In [1]: import numpy as np

In [2]: np.set_printoptions(precision=2, suppress=True, linewidth=140, sign=" ")

In [3]: other = np.array([[2, 0], [1, 9]])

In [4]: m1 = np.kron(np.eye(2, dtype=int), other)

In [5]: m1
Out[5]: 
array([[ 2,  0,  0,  0],
       [ 1,  9,  0,  0],
       [ 0,  0,  2,  0],
       [ 0,  0,  1,  9]])

In [6]: def softmax(z):
   ...:     e = np.exp(z - z.max(axis=-1, keepdims=True))
   ...:     return e / e.sum(axis=-1, keepdims=True)
   ...: 

In [7]: softmax(m1).sum(axis=1)
Out[7]: array([ 1.,  1.,  1.,  1.])

In [8]: scores = m1 @ m1.T / np.sqrt(4)

In [9]: np.round(softmax(scores + np.triu(np.full(scores.shape, -np.inf), 1)), 2) + 0
Out[9]: 
array([[ 1.  ,  0.  ,  0.  ,  0.  ],
       [ 0.  ,  1.  ,  0.  ,  0.  ],
       [ 0.11,  0.11,  0.79,  0.  ],
       [ 0.  ,  0.  ,  0.  ,  1.  ]])

In [10]: softmax(scores).round(6).argmax(axis=1)
Out[10]: array([ 0,  1,  2,  3])

In [11]: rng = np.random.default_rng(411)

In [12]: other = m1 + rng.integers(-2, 3, (4, 2)) @ rng.integers(-2, 3, (2, 4))

In [13]: other
Out[13]: 
array([[ 4, -4,  5, -4],
       [ 5,  7, -2,  4],
       [-2,  4, -3,  4],
       [ 4, -3,  1, 11]])

In [14]: other - m1
Out[14]: 
array([[ 2, -4,  5, -4],
       [ 4, -2, -2,  4],
       [-2,  4, -5,  4],
       [ 4, -3,  0,  2]])

In [15]: np.abs(other - m1).sum(axis=1)
Out[15]: array([ 15,  12,  15,   9])

In [16]: np.linalg.matrix_rank(other - m1, tol=1e-8)
Out[16]: np.int64(2)

In [17]: f, r1 = other[1], other[0]

In [18]: f @ r1
Out[18]: np.int64(-34)

In [19]: p = (f @ r1) / (f @ f) * f

In [20]: round(float(np.linalg.norm(f + r1) ** 2 + np.linalg.norm(f - r1) ** 2), 2)
Out[20]: 334.0

In [21]: r1 - p
Out[21]: array([ 5.81, -1.47,  4.28, -2.55])

In [22]: np.outer(f, r1)
Out[22]: 
array([[ 20, -20,  25, -20],
       [ 28, -28,  35, -28],
       [ -8,   8, -10,   8],
       [ 16, -16,  20, -16]])

In [23]: p
Out[23]: array([-1.81, -2.53,  0.72, -1.45])

In [24]: z = rng.permutation(4)

In [25]: other = m1[:, z] * rng.choice([-1, 1], 4)

In [26]: other
Out[26]: 
array([[ 0,  2,  0,  0],
       [ 0,  1,  9,  0],
       [ 0,  0,  0, -2],
       [-9,  0,  0, -1]])

In [27]: U, _, VT = np.linalg.svd(m1.T @ other)

In [28]: z
Out[28]: array([ 3,  0,  1,  2])

In [29]: np.round(softmax(other[3] + 5), 2) + 0
Out[29]: array([ 0.  ,  0.42,  0.42,  0.16])

In [30]: np.round(softmax(10 * other[3]), 2) + 0
Out[30]: array([ 0. ,  0.5,  0.5,  0. ])

In [31]: scores = other @ other.T / np.sqrt(4)

In [32]: np.round(softmax(scores + np.triu(np.full(scores.shape, -np.inf), 1)), 2) + 0
Out[32]: 
array([[ 1.  ,  0.  ,  0.  ,  0.  ],
       [ 0.  ,  1.  ,  0.  ,  0.  ],
       [ 0.11,  0.11,  0.79,  0.  ],
       [ 0.  ,  0.  ,  0.  ,  1.  ]])

In [33]: softmax(scores).round(6).argmax(axis=1)
Out[33]: array([ 0,  1,  2,  3])

In [34]: np.round(softmax(scores)[3] @ other, 2) + 0
Out[34]: array([-9.,  0.,  0., -1.])
